In [1]: import numpy as np

In [2]: import numpy.linalg as la

In [3]: np.set_printoptions(precision=3, suppress=True, linewidth=140)

In [4]: rd = lambda a: np.round(a, 3) + 0

In [5]: E = np.load("data.npy")

In [6]: E
Out[6]: 
array([[ 0, -1,  4,  0, -2],
       [ 1,  0,  2,  2,  0],
       [-4, -2,  0, -1, -2],
       [ 0, -2,  1,  0,  2],
       [ 2,  0,  2, -2,  0]])

In [7]: rng = np.random.default_rng(22496)

In [8]: labels = rng.permutation(5)

In [9]: labels
Out[9]: array([2, 1, 3, 4, 0])

In [10]: B = E[labels][:, labels]

In [11]: np.trace(B)
Out[11]: np.int64(0)

In [12]: np.diag(B)
Out[12]: array([0, 0, 0, 0, 0])

In [13]: B
Out[13]: 
array([[ 0, -2, -1, -2, -4],
       [ 2,  0,  2,  0,  1],
       [ 1, -2,  0,  2,  0],
       [ 2,  0, -2,  0,  2],
       [ 4, -1,  0, -2,  0]])

In [14]: np.allclose(B, E)
Out[14]: False

In [15]: r = la.matrix_rank(B)

In [16]: r
Out[16]: np.int64(4)

In [17]: N = la.svd(B)[2][r:].T

In [18]: rd(N[:, 0] / N[np.abs(N[:, 0]).round(6).argmax(), 0])
Out[18]: array([ 0.6,  1. , -0.2,  0.7, -0.8])

In [19]: [int(la.matrix_rank(B[:i])) for i in range(1, len(B) + 1)]
Out[19]: [1, 2, 3, 4, 4]

In [20]: la.matrix_rank(B.T @ B), la.matrix_rank(B @ B.T)
Out[20]: (np.int64(4), np.int64(4))

In [21]: left, sig, Vt = la.svd(E)

In [22]: vecs = Vt[:(sig > 1e-8).sum()]

In [23]: vec = E[4] + -1 * E[1] + rng.integers(2) * np.eye(5)[1]

In [24]: vec
Out[24]: array([ 1.,  0.,  0., -4.,  0.])

In [25]: rd(np.diag(vecs.T @ vecs))
Out[25]: array([0.747, 0.605, 0.858, 0.984, 0.806])

In [26]: rd(la.det(2 * E)), rd(la.det(E))
Out[26]: (np.float64(0.0), np.float64(0.0))

In [27]: rd(la.eigvals(E))
Out[27]: array([0.+5.421j, 0.-5.421j, 0.+0.j   , 0.+2.934j, 0.-2.934j])

In [28]: rd(la.det(E[::-1]))
Out[28]: np.float64(0.0)

In [29]: W0 = np.loadtxt("x.csv", delimiter=",")

In [30]: W0
Out[30]: 
array([[-1., -4., -4.],
       [ 6.,  3.,  3.],
       [ 0., -3., -3.],
       [ 4.,  1.,  1.]])

In [31]: vec = np.array([1, 0, 3])

In [32]: a = np.maximum(W0 @ vec, 0)

In [33]: a
Out[33]: array([ 0., 15.,  0.,  7.])

In [34]: np.maximum(W0 @ (3 * vec), 0)
Out[34]: array([ 0., 45.,  0., 21.])

In [35]: rd(np.tanh(W0 @ vec))
Out[35]: array([-1.,  1., -1.,  1.])

In [36]: W0 * (a > 1e-9)[:, None]
Out[36]: 
array([[-0., -0., -0.],
       [ 6.,  3.,  3.],
       [ 0., -0., -0.],
       [ 4.,  1.,  1.]])

In [37]: np.maximum(W0 @ vec, 0) - np.maximum(-W0 @ vec, 0)
Out[37]: array([-13.,  15.,  -9.,   7.])

In [38]: W0.T @ a
Out[38]: array([118.,  52.,  52.])

In [39]: left, sig, Vt = la.svd(W0)

In [40]: vecs = Vt[:(sig > 1e-8).sum()]

In [41]: vec = W0[1] + 2 * W0[0] + rng.integers(2) * np.eye(3)[2]

In [42]: vec
Out[42]: array([ 4., -5., -4.])

In [43]: la.matrix_rank(np.vstack([W0, vec]))
Out[43]: np.int64(3)

In [44]: rd(np.diag(vecs.T @ vecs))
Out[44]: array([1. , 0.5, 0.5])

In [45]: rd(la.norm(vec - vecs.T @ vecs @ vec))
Out[45]: np.float64(0.707)

In [46]: cov = W0.T @ W0

In [47]: la.matrix_rank(cov)
Out[47]: np.int64(2)

In [48]: rd(la.svd(W0, compute_uv=False) ** 2)
Out[48]: array([99.239, 23.761,  0.   ])

In [49]: np.allclose(cov, cov.T)
Out[49]: True

In [50]: cov
Out[50]: 
array([[53., 26., 26.],
       [26., 35., 35.],
       [26., 35., 35.]])

In [51]: m1 = np.load("out11.npy")

In [52]: rd(m1)
Out[52]: 
array([[ 0.584,  0.296,  0.317,  0.117,  0.202],
       [ 0.296,  0.782, -0.267, -0.029, -0.102],
       [ 0.317, -0.267,  0.499,  0.255,  0.114],
       [ 0.117, -0.029,  0.255,  0.509, -0.413],
       [ 0.202, -0.102,  0.114, -0.413,  0.625]])

In [53]: np.allclose(m1[:-1].T @ la.lstsq(m1[:-1].T, m1[-1])[0], m1[-1])
Out[53]: True

In [54]: rd(np.trace(la.pinv(m1) @ m1))
Out[54]: np.float64(3.0)

In [55]: np.abs(np.diag(la.qr(m1)[1])) > 1e-9
Out[55]: array([ True,  True,  True, False, False])

In [56]: np.unique(m1.round(6), axis=0).shape
Out[56]: (5, 5)

In [57]: rd(la.det(2 * m1)), rd(la.det(m1))
Out[57]: (np.float64(0.0), np.float64(0.0))

In [58]: rd(la.det(m1[::-1]))
Out[58]: np.float64(0.0)

In [59]: rd(np.einsum("ij,ji->", m1, m1))
Out[59]: np.float64(3.0)

In [60]: rd(la.eigvals(m1))
Out[60]: array([0., 0., 1., 1., 1.])

In [61]: rd(np.einsum("ii->", m1))
Out[61]: np.float64(3.0)

In [62]: rd(la.det(m1.T))
Out[62]: np.float64(0.0)

In [63]: evals, vecs = la.eigh(m1)

In [64]: vec = np.array([-2, -4, 1, -2, 3])

In [65]: rd(la.eigvalsh(m1[1:, 1:]))
Out[65]: array([0.   , 0.416, 1.   , 1.   ])

In [66]: rd(vec @ m1 @ vec / (vec @ vec)), rd(evals[0]), rd(evals[-1])
Out[66]: (np.float64(0.992), np.float64(0.0), np.float64(1.0))

In [67]: rd(vecs * np.maximum(evals, 0) @ vecs.T)
Out[67]: 
array([[ 0.584,  0.296,  0.317,  0.117,  0.202],
       [ 0.296,  0.782, -0.267, -0.029, -0.102],
       [ 0.317, -0.267,  0.499,  0.255,  0.114],
       [ 0.117, -0.029,  0.255,  0.509, -0.413],
       [ 0.202, -0.102,  0.114, -0.413,  0.625]])

In [68]: vec = np.array([2, 1, -2, -2, -2])

In [69]: rd(m1 @ vec)
Out[69]: array([ 0.192,  2.17 , -1.369, -0.499, -0.35 ])

In [70]: rd(np.trace(m1))
Out[70]: np.float64(3.0)

In [71]: B = np.array([[-1, -2, -3, -5], [-4, -4, -5, 4], [-4, 4, 4, 5], [5, 3, 4, 3]])

In [72]: data = B - B.T

In [73]: data
Out[73]: 
array([[  0,   2,   1, -10],
       [ -2,   0,  -9,   1],
       [ -1,   9,   0,   1],
       [ 10,  -1,  -1,   0]])

In [74]: labels = rng.permutation(4)

In [75]: labels
Out[75]: array([0, 2, 3, 1])

In [76]: B = data[labels][:, labels]

In [77]: B
Out[77]: 
array([[  0,   1, -10,   2],
       [ -1,   0,   1,   9],
       [ 10,  -1,   0,  -1],
       [ -2,  -9,   1,   0]])

In [78]: rd(la.det(B)), rd(la.det(data[labels]))
Out[78]: (np.float64(8281.0), np.float64(8281.0))

In [79]: cov = data.T @ data

In [80]: np.diag(cov)
Out[80]: array([105,  86,  83, 102])

In [81]: rd(la.eigvalsh(cov)[::-1])
Out[81]: array([117.558, 117.558,  70.442,  70.442])

In [82]: (data @ data.T).shape
Out[82]: (4, 4)

In [83]: cov
Out[83]: 
array([[105, -19,   8,  -3],
       [-19,  86,   3, -11],
       [  8,   3,  83, -19],
       [ -3, -11, -19, 102]])

In [84]: la.matrix_rank(cov)
Out[84]: np.int64(4)

In [85]: B = E + rng.integers(-2, 3, (5, 4)) @ rng.integers(-2, 3, (4, 5))

In [86]: B
Out[86]: 
array([[  4,  -5,   2,  -7, -10],
       [ -5,   4,  -2,  13,   8],
       [  2,  -2,   2,  -1,  -2],
       [ -9,   0,  -1,   4,   6],
       [  2,   2,   1,   2,   2]])

In [87]: rd(la.svd(B - E, compute_uv=False))
Out[87]: array([22.34 ,  8.26 ,  4.471,  0.83 ,  0.   ])

In [88]: la.matrix_rank(B - E, tol=1e-8)
Out[88]: np.int64(4)

In [89]: B - E
Out[89]: 
array([[ 4, -4, -2, -7, -8],
       [-6,  4, -4, 11,  8],
       [ 6,  0,  2,  0,  0],
       [-9,  2, -2,  4,  4],
       [ 0,  2, -1,  4,  2]])
